>>> import numpy as np
>>> np.set_printoptions(suppress=True, linewidth=140)
>>> K = np.array([[0, 0, 0, 0, 0, 0],
...     [0, 0, 0, 0, 0, 0],
...     [0, 0, 0, 0, 0, 0],
...     [-6, 2, 2, 12, -4, -4],
...     [-6, 6, -9, 12, -12, 18],
...     [2, 4, -7, -4, -8, 14]])
>>> K
array([[  0,   0,   0,   0,   0,   0],
       [  0,   0,   0,   0,   0,   0],
       [  0,   0,   0,   0,   0,   0],
       [ -6,   2,   2,  12,  -4,  -4],
       [ -6,   6,  -9,  12, -12,  18],
       [  2,   4,  -7,  -4,  -8,  14]])
>>> other = np.array([[0, 0, 1], [2, 2, 1], [3, 1, 3], [2, 2, 0], [2, 3, 0], [0, 3, 3]])
>>> np.vstack([K, other.T]).shape
(9, 6)
>>> np.linalg.matrix_rank(K @ other)
np.int64(3)
>>> np.linalg.matrix_rank(np.vstack([K, other.T]))
np.int64(6)
>>> np.einsum("ik,kj->ji", K, other)
array([[  0,   0,   0,  26, -15, -37],
       [  0,   0,   0,   6,  45,  11],
       [  0,   0,   0, -10,  27,  27]])
>>> X = np.load("block6.npy")
>>> X
array([[-3,  3, -3,  3, -3,  3],
       [-5, -5, -5, -5, -5, -5],
       [-2, -3, -2, -3, -2, -3],
       [-3,  3, -3,  3, -3,  3],
       [-5, -5, -5, -5, -5, -5],
       [-2, -3, -2, -3, -2, -3]])
>>> rk = np.linalg.matrix_rank(X)
>>> rk
np.int64(2)
>>> ns = np.linalg.svd(X)[2][rk:].T
>>> [int(np.linalg.matrix_rank(X[:i])) for i in range(1, len(X) + 1)]
[1, 2, 2, 2, 2, 2]
>>> np.abs(np.diag(np.linalg.qr(X)[1])) > 1e-9
array([ True,  True, False, False, False, False])
>>> try:
...     np.linalg.inv(X)
... except np.linalg.LinAlgError as e:
...     print("failed:", e)
... 
failed: Singular matrix
>>> np.allclose(X[:-1].T @ np.linalg.lstsq(X[:-1].T, X[-1])[0], X[-1])
True
>>> np.round(X @ np.linalg.pinv(X) @ X, 1)
array([[-3.,  3., -3.,  3., -3.,  3.],
       [-5., -5., -5., -5., -5., -5.],
       [-2., -3., -2., -3., -2., -3.],
       [-3.,  3., -3.,  3., -3.,  3.],
       [-5., -5., -5., -5., -5., -5.],
       [-2., -3., -2., -3., -2., -3.]])
>>> np.linalg.lstsq(X[:-1].T, X[-1])[2]
np.int32(2)
>>> rng = np.random.default_rng(368459)
>>> labels = rng.permutation(6)
>>> labels
array([0, 4, 5, 3, 2, 1])
>>> other = X[labels][:, labels]
>>> np.diag(other)
array([-3, -5, -3,  3, -2, -5])
>>> np.trace(other)
np.int64(-15)
>>> np.round(np.sort(np.abs(np.linalg.eigvals(other))), 1) + 0
array([ 0.,  0.,  0.,  0.,  0., 15.])
>>> other
array([[-3, -3,  3,  3, -3,  3],
       [-5, -5, -5, -5, -5, -5],
       [-2, -2, -3, -3, -2, -3],
       [-3, -3,  3,  3, -3,  3],
       [-2, -2, -3, -3, -2, -3],
       [-5, -5, -5, -5, -5, -5]])
>>> np.allclose(other, X)
False
>>> def softmax(z):
...     e = np.exp(z - z.max(axis=-1, keepdims=True))
...     return e / e.sum(axis=-1, keepdims=True)
... 
>>> np.round(softmax(X[2] + -3), 1)
array([0.2, 0.1, 0.2, 0.1, 0.2, 0.1])
>>> np.round(softmax(X).sum(axis=1), 1)
array([1., 1., 1., 1., 1., 1.])
>>> att = X @ X.T / np.sqrt(6)
>>> softmax(att).round(6).argmax(axis=1)
array([0, 1, 1, 0, 1, 1])
>>> C2 = X.T @ X
>>> np.round(np.linalg.eigvalsh(C2)[::-1], 1) + 0
array([375.8, 110.2,   0. ,   0. ,   0. ,   0. ])
>>> np.diag(C2)
array([76, 86, 76, 86, 76, 86])
>>> np.trace(C2), (X ** 2).sum()
(np.int64(486), np.int64(486))
>>> W0 = np.loadtxt("mat.csv", delimiter=",")
>>> W0
array([[ 0.2, -0.1,  0.9, -1. ,  1.2,  2.1,  0. , -2.2, -2.1,  2. ,  1.1],
       [ 0. ,  0. ,  1. , -1.2,  1.2,  2. ,  0. , -2.1, -1.9,  2. ,  1.1],
       [ 0. , -0.1,  1.1, -1.1,  0.9,  2. ,  0.2, -1.9, -2. ,  2.1,  1. ],
       [ 0. , -0.1,  1. , -0.7,  1. ,  2.1, -0.1, -1.9, -2.1,  2. ,  0.9],
       [-0.1, -0.1,  1.1, -1. ,  0.8,  2.1, -0.1, -2.1, -2. ,  2.3,  1. ],
       [-0.2, -0.1,  1.1, -1. ,  1.1,  2. ,  0. , -1.9, -2.1,  2. ,  1.1],
       [-0.1, -0.1,  1. , -0.9,  0.8,  2.2,  0.1, -1.8, -2.1,  2. ,  1.1],
       [ 0.2,  0. ,  1. , -1. ,  1. ,  2.1,  0. , -2. , -2.1,  2.1,  0.9],
       [-0.1, -2.2, -2.1, -1.8,  0.9,  1. ,  1.9, -1. ,  0.1,  0.9, -2. ],
       [ 0. , -1.8, -2.1, -2. ,  1. ,  1. ,  1.7, -1. ,  0.1,  1.1, -2. ],
       [ 0. , -2. , -2. , -2. ,  0.8,  1.1,  1.9, -1.1,  0. ,  0.9, -2.1],
       [ 0. , -2. , -2. , -2.1,  1. ,  1.1,  2. , -1. ,  0. ,  1.1, -1.8],
       [-0.1, -2. , -2.1, -2. ,  1.1,  1.1,  2.1, -1.1,  0.1,  1.1, -1.9],
       [-0.1, -2. , -1.9, -2. ,  1. ,  1.1,  2.2, -1.2,  0.1,  1. , -2. ],
       [-0.2, -1.9, -1.8, -1.9,  1.1,  1.1,  2.1, -1. , -0.2,  1.1, -1.9],
       [ 0.1, -2. , -1.9, -2. ,  1.1,  1.2,  1.9, -1.1,  0.1,  1. , -2.1],
       [-1.8, -1.9,  1.1,  2.1,  2.2,  0. , -1. , -1.9,  0. ,  1. , -1. ],
       [-1.9, -2. ,  1. ,  2.1,  1.9, -0.2, -0.7, -2.1, -0.4,  1. , -1. ],
       [-2. , -2. ,  1. ,  1.9,  1.8,  0. , -1. , -2. ,  0. ,  0.9, -1.2],
       [-2.1, -1.9,  0.9,  2. ,  2. ,  0. , -1. , -1.9, -0.1,  1. , -1. ],
       [-2.1, -1.9,  1. ,  2. ,  2. ,  0.1, -0.9, -1.9,  0.1,  1.1, -1. ],
       [-2. , -1.9,  1.1,  2. ,  1.9,  0. , -1. , -2.1, -0.2,  0.9, -1. ],
       [-1.9, -2. ,  1. ,  2.2,  2. ,  0.1, -1. , -2. , -0.2,  1. , -1. ],
       [-2.1, -2. ,  0.9,  1.8,  2. ,  0.1, -1.1, -2.1,  0. ,  1. , -0.9]])
>>> U, sv, VT = np.linalg.svd(W0)
>>> np.argmax(sv[:-1] / (sv[1:] + 1e-6)) + 1
np.int64(3)
>>> other = U[:, :3] @ np.diag(sv[:3]) @ VT[:3]
>>> round(np.abs(W0 - other).max(), 1)
np.float64(0.3)
>>> np.linalg.matrix_rank(W0, rtol=0.05)
np.int64(3)
>>> np.linalg.matrix_rank(other)
np.int64(3)
>>> other = np.c_[W0[:, :5] @ np.array([[4, 8, 2, 0, 2],
...     [9, 7, 4, 1, 0],
...     [7, 1, 6, 9, 7],
...     [6, 2, 7, 0, 3],
...     [4, 0, 7, 5, 7]]), np.array([0, 2, 0, 1, 2, 0, 1, 1, 0, 2, 2, 0, 2, 2, 0, 1, 1, 0, 1, 2, 0, 0, 2, 1])]
>>> other.round(1)
array([[  5. ,  -0.2,   6.8,  14. ,  12.1,   0. ],
       [  4.6,  -1.4,   6. ,  15. ,  11.8,   2. ],
       [  3.8,  -1.8,   4.8,  14.3,  10.7,   0. ],
       [  5.9,  -1.1,   7.7,  13.9,  11.9,   1. ],
       [  3.6,  -2.4,   4.6,  13.8,  10.1,   2. ],
       [  4.4,  -3.2,   6.5,  15.3,  12. ,   0. ],
       [  3.5,  -2.3,   4.7,  12.9,   9.7,   1. ],
       [  5.8,   0.6,   6.4,  14. ,  11.4,   1. ],
       [-42.1, -21.9, -27.9, -16.6, -14. ,   0. ],
       [-38.9, -18.7, -26.8, -15.7, -13.7,   2. ],
       [-40.8, -20. , -28.4, -16. , -14.4,   2. ],
       [-40.6, -20.2, -27.7, -15. , -13.3,   0. ],
       [-40.7, -20.9, -27.1, -15.4, -13.2,   2. ],
       [-39.7, -20.7, -26.6, -14.1, -12.5,   2. ],
       [-37.5, -20.5, -24.4, -12.6, -11. ,   0. ],
       [-38.5, -19.1, -25.5, -13.6, -11.4,   1. ],
       [  4.8, -22.4,  25.5,  19. ,  25.8,   1. ],
       [  1.6, -24. ,  22.2,  16.5,  22.8,   0. ],
       [ -0.4, -25.2,  19.9,  16. ,  21.3,   1. ],
       [  0.8, -25.2,  21.6,  16.2,  22.1,   2. ],
       [  1.5, -25.1,  22.2,  17.1,  22.8,   0. ],
       [  2.2, -24.2,  22.3,  17.5,  23. ,   0. ],
       [  2.6, -23.8,  23.6,  17. ,  23.8,   2. ],
       [ -1.3, -26.3,  19.8,  16.1,  21.5,   1. ]])
>>> np.linalg.matrix_rank(np.c_[W0, other])
np.int64(12)
>>> np.round(np.linalg.lstsq(W0, other[:, 0])[0], 1) + 0
array([4., 9., 7., 6., 4., 0., 0., 0., 0., 0., 0.])
>>> np.round(np.linalg.norm(np.linalg.qr(W0)[0].T @ other, axis=0) ** 2 / ((other ** 2).sum(axis=0) + 1e-12), 1)
array([1. , 1. , 1. , 1. , 1. , 0.7])
>>> np.linalg.matrix_rank(other)
np.int64(6)
>>> labels = W0[:, 7] > np.median(W0[:, 7])
>>> f = W0[labels].mean(axis=0) - W0[~labels].mean(axis=0)
>>> np.argsort(-np.abs(f).round(6), kind="stable")
array([ 2,  3,  6, 10,  0,  7,  8,  1,  4,  9,  5])
>>> labels.astype(int)
array([0, 0, 0, 0, 0, 0, 1, 0, 1, 1, 1, 1, 1, 1, 1, 1, 0, 0, 0, 0, 0, 0, 0, 0])
>>> hat = W0 @ np.linalg.solve(W0.T @ W0, W0.T)
>>> np.round(np.trace(hat), 1)
np.float64(11.0)
>>> np.allclose(hat @ hat, hat)
True
>>> d = np.linalg.norm(W0[:, None] - W0[None], axis=-1)
>>> np.round(np.linalg.norm(W0, axis=1), 1)
array([4.7, 4.6, 4.5, 4.4, 4.7, 4.5, 4.5, 4.6, 4.9, 4.8, 4.9, 4.9, 5. , 5. , 4.8, 5. , 4.9, 4.9, 4.8, 4.8, 4.9, 4.9, 4.9, 4.9])
>>> np.round(np.linalg.norm(W0 - W0.mean(axis=0), axis=1), 1)
array([3.2, 3.2, 3.1, 3.1, 3.2, 3.2, 3.2, 3.2, 3.7, 3.6, 3.7, 3.7, 3.7, 3.7, 3.4, 3.6, 3.6, 3.5, 3.5, 3.5, 3.5, 3.6, 3.6, 3.5])
>>> d[2].round(1)
array([0.6, 0.5, 0. , 0.6, 0.5, 0.4, 0.4, 0.4, 5.9, 5.7, 5.8, 5.7, 5.8, 5.8, 5.5, 5.7, 5.7, 5.7, 5.8, 5.7, 5.7, 5.7, 5.7, 5.6])
>>> d.mean(axis=1).argmax()
np.int64(8)
>>> np.unravel_index(d.round(6).argmax(), d.shape)
(np.int64(11), np.int64(22))
>>> m1 = np.load("test2.npy")
>>> m1
array([[1, 0, 0, 0, 0, 0],
       [0, 1, 0, 0, 0, 0],
       [0, 0, 3, 0, 0, 0],
       [0, 0, 0, 2, 0, 0],
       [0, 0, 0, 0, 3, 0],
       [0, 0, 0, 0, 0, 2]])
>>> T = np.stack([m1, 4 * m1, m1[::-1]])
>>> np.einsum("bij,cij->bc", T, T)
array([[ 28, 112,   0],
       [112, 448,   0],
       [  0,   0,  28]])
>>> T.shape
(3, 6, 6)
>>> np.round(np.linalg.norm(T, axis=(1, 2)), 1)
array([ 5.3, 21.2,  5.3])
>>> feats = np.load("w.npy")
>>> feats
array([[  0.5,   2.6,  -0.8,  -0.7,   0. ,   0.9,  -0.2,  -0.9,  -0.5,   0.8],
       [ -0.9,   0.1,   1.7,   0.3,  -1. ,   0. ,  -0.6,  -0.8,  -0.1,   0.8],
       [ -0.6,  -0.6,   0.4,  -1.1,   8. ,  -2.6,  -1.1,   0.6,   0.3,  -1.6],
       [  0.9,   1. ,  -1.1,  -0.3,   3. ,  -0.5,   0.7,   0.6,  -0.2,   0.8],
       [ -1.1,  -0.1,  -1.6,  -1.7,  -6. ,   1.5,   0.3,  -1. ,  -0.9,  -1. ],
       [  0.3,  -0.5,  -2.2,   0.9,   4. ,  -0.1,  -0.7,  -0.1,  -0.1,  -1.5],
       [  1. ,  -0.1,  -1.9,   0.4, -15. ,   0.3,  -1.4,   0.6,   0.2,  -0.1],
       [  1. ,  -0.6,  -0.2,   0.5,  15. ,   0.9,   0.5,  -0.1,  -0.7,  -0.9],
       [ -1.4,   0.7,  -0.7,   0.7,  -7. ,   1.8,   0.4,  -0.8,  -0.2,   1.7]])
>>> T = np.stack([feats, 3 * feats, feats[::-1]])
>>> np.linalg.matrix_rank(T)
array([9, 9, 9])
>>> T.shape
(3, 9, 10)
